$ python -q
>>> import numpy as np
>>> np.set_printoptions(precision=1, suppress=True, linewidth=140)
>>> data = np.load("sample2.npy")
>>> data
array([[0.5, 0. , 0. , 0.5],
       [0. , 1. , 0. , 0. ],
       [0. , 0. , 1. , 0. ],
       [0. , 0. , 0.5, 0.5]])
>>> data @ data
array([[0.2, 0. , 0.2, 0.5],
       [0. , 1. , 0. , 0. ],
       [0. , 0. , 1. , 0. ],
       [0. , 0. , 0.8, 0.2]])
>>> out = np.array([[3, 1], [-8, 4]])
>>> cent = np.kron(out, data)
>>> cent.shape
(8, 8)
>>> print(round(np.linalg.norm(cent, 2), 1), round(float(np.linalg.norm(out, 2) * np.linalg.norm(data, 2)), 1))
10.7 10.7
>>> np.linalg.matrix_rank(cent)
np.int64(8)
>>> cent
array([[ 1.5,  0. ,  0. ,  1.5,  0.5,  0. ,  0. ,  0.5],
       [ 0. ,  3. ,  0. ,  0. ,  0. ,  1. ,  0. ,  0. ],
       [ 0. ,  0. ,  3. ,  0. ,  0. ,  0. ,  1. ,  0. ],
       [ 0. ,  0. ,  1.5,  1.5,  0. ,  0. ,  0.5,  0.5],
       [-4. , -0. , -0. , -4. ,  2. ,  0. ,  0. ,  2. ],
       [-0. , -8. , -0. , -0. ,  0. ,  4. ,  0. ,  0. ],
       [-0. , -0. , -8. , -0. ,  0. ,  0. ,  4. ,  0. ],
       [-0. , -0. , -4. , -4. ,  0. ,  0. ,  2. ,  2. ]])
>>> rng = np.random.default_rng(44)
>>> J = rng.normal(size=(20, 3)) + 5 * np.array([-1, 3, -1])
>>> J
array([[-3.6, 15.1, -4.7],
       [-3.9, 15.8, -4.4],
       [-5.4, 14. , -4.6],
       [-5.5, 15.8, -4.8],
       [-5.7, 15.3, -4.3],
       [-4.8, 14.2, -4.7],
       [-4.6, 15.8, -4.3],
       [-5.9, 14.5, -4.4],
       [-6.7, 15.8, -5.8],
       [-5.4, 16.4, -5.1],
       [-5.3, 15.3, -5.1],
       [-5.6, 15.2, -2.9],
       [-4.1, 15.4, -4.7],
       [-4.2, 15.6, -5.9],
       [-4.5, 15.1, -3.3],
       [-5.2, 16.3, -6.2],
       [-4.7, 14.3, -5.9],
       [-4.2, 14. , -5.1],
       [-5.7, 15.4, -4.7],
       [-7.2, 15.7, -5.6]])
>>> Uu, s, vt = np.linalg.svd(J)
>>> np.argmax(s[:-1] / (s[1:] + 1e-6)) + 1
np.int64(1)
>>> s
array([75.2,  3.8,  3.4])
>>> out = Uu[:, :1] @ np.diag(s[:1]) @ vt[:1]
>>> round(np.linalg.norm(J - out) / np.linalg.norm(J), 1)
np.float64(0.1)
>>> np.round(np.linalg.norm(J, 1), 1), round(float(np.linalg.norm(J, np.inf)), 1)
(np.float64(305.1), 28.5)
>>> print(np.round(np.linalg.norm(J, 2), 1))
75.2
>>> round(float(np.linalg.norm(J[11] - J[15])), 1)
3.5
>>> round(float(np.linalg.norm(J, "nuc")), 1)
82.4
>>> print(round(float(J[11] @ J[15]), 1))
294.8
>>> round(float(np.linalg.norm(J) ** 2 / np.linalg.norm(J, 2) ** 2), 1)
1.0
>>> cov = J.T @ J
>>> np.linalg.matrix_rank(cov)
np.int64(3)
>>> cov
array([[  538.8, -1561.6,   495.1],
       [-1561.6,  4663.1, -1473.2],
       [  495.1, -1473.2,   478.2]])
>>> print(np.allclose(cov, cov.T))
True
>>> np.linalg.eigvalsh(cov)[::-1]
array([5654.3,   14.3,   11.6])
>>> np.linalg.svd(J, compute_uv=False) ** 2
array([5654.3,   14.3,   11.6])
>>> (J @ J.T).shape
(20, 20)
>>> np.diag(cov)
array([ 538.8, 4663.1,  478.2])
>>> print(round(float(np.abs(np.linalg.eigvals(cov)).max()), 1))
5654.3
>>> round(np.trace(cov), 1)
np.float64(5680.2)
>>> np.allclose(cov, cov.T)
True
>>> (cov + cov.T) / 2
array([[  538.8, -1561.6,   495.1],
       [-1561.6,  4663.1, -1473.2],
       [  495.1, -1473.2,   478.2]])
>>> print(round(float(np.linalg.det(cov)), 1))
937134.7
>>> np.sort(np.abs(np.linalg.eigvals(cov)))
array([  11.6,   14.3, 5654.3])
>>> (cov - cov.T) / 2
array([[0., 0., 0.],
       [0., 0., 0.],
       [0., 0., 0.]])
>>> A = np.array([[-1, -4, -4], [-1, -4, -4], [1, 5, 0]])
>>> np.argsort(-np.linalg.norm(A, axis=0).round(6), kind="stable")[:3]
array([1, 2, 0])
>>> np.linalg.matrix_rank(A, rtol=0.1)
np.int64(2)
>>> print(np.round(np.linalg.norm(A, 2) / np.linalg.norm(A), 1))
0.9
>>> np.linalg.cond(A) > 100
np.True_
>>> np.linalg.lstsq(A[:-1].T, A[-1])[2]
np.int32(1)
>>> lab = rng.permutation(3)
>>> lab
array([0, 1, 2])
>>> out = A[lab][:, lab]
>>> out
array([[-1, -4, -4],
       [-1, -4, -4],
       [ 1,  5,  0]])
>>> np.allclose(out, A)
True
>>> np.diag(out)
array([-1, -4,  0])
>>> arr = np.load("x.npy")
>>> arr.round(1) + 0
array([[1. , 0. , 0.1],
       [0. , 0.9, 0.3],
       [0.1, 0.3, 0.1]])
>>> arr.inv()
Traceback (most recent call last):
  File "<python-input-54>", line 1, in <module>
    arr.inv()
    ^^^^^^^
AttributeError: 'numpy.ndarray' object has no attribute 'inv'
>>> np.round(np.sort(np.abs(np.linalg.eigvals(arr))), 1) + 0
array([0., 1., 1.])
>>> print(np.round((arr + arr.T) / 2, 1) + 0)
[[1.  0.  0.1]
 [0.  0.9 0.3]
 [0.1 0.3 0.1]]
>>> (arr - arr.T) / 2
array([[0., 0., 0.],
       [0., 0., 0.],
       [0., 0., 0.]])
>>> assert arr == arr.T
Traceback (most recent call last):
  File "<python-input-58>", line 1, in <module>
    assert arr == arr.T
           ^^^^^^^^^^^^
ValueError: The truth value of an array with more than one element is ambiguous. Use a.any() or a.all()
>>> np.round(np.linalg.matrix_power(arr, 2), 1) + 0
array([[1. , 0. , 0.1],
       [0. , 0.9, 0.3],
       [0.1, 0.3, 0.1]])
>>> print(np.round(np.trace(arr), 1))
2.0
>>> np.argsort(-np.linalg.norm(arr, axis=0).round(6), kind="stable")[:3]
array([0, 1, 2])
>>> round(float(np.linalg.norm(arr, 2) / np.linalg.norm(arr)), 1)
0.7
>>> [round(float(x), 1) for x in np.linalg.svd(arr, compute_uv=False)[:3]]
[1.0, 1.0, 0.0]
>>> M = np.minimum.outer(np.arange(1, 4), np.arange(1, 4)) * 4
>>> M
array([[ 4,  4,  4],
       [ 4,  8,  8],
       [ 4,  8, 12]])
>>> x = np.ones(3)
>>> for _ in range(3):
...     x = M @ x
...     x /= np.linalg.norm(x)
...     print(round(x @ M @ x, 1))
... 
20.2
20.2
20.2
>>> x
array([0.3, 0.6, 0.7])
>>> feats = np.load("w.npy")
>>> feats
array([[-3,  9, -3,  9, -3,  9],
       [ 5, -8,  5, -8,  5, -8],
       [-9, -3, -9, -3, -9, -3],
       [-3,  9, -3,  9, -3,  9],
       [ 5, -8,  5, -8,  5, -8],
       [-9, -3, -9, -3, -9, -3]])
>>> out = feats[0, 0] * feats[1:] - np.outer(feats[1:, 0], feats[0])
>>> out
array([[  0, -21,   0, -21,   0, -21],
       [  0,  90,   0,  90,   0,  90],
       [  0,   0,   0,   0,   0,   0],
       [  0, -21,   0, -21,   0, -21],
       [  0,  90,   0,  90,   0,  90]])
>>> feats[:, 0] / feats[0, 0]
array([ 1. , -1.7,  3. ,  1. , -1.7,  3. ])
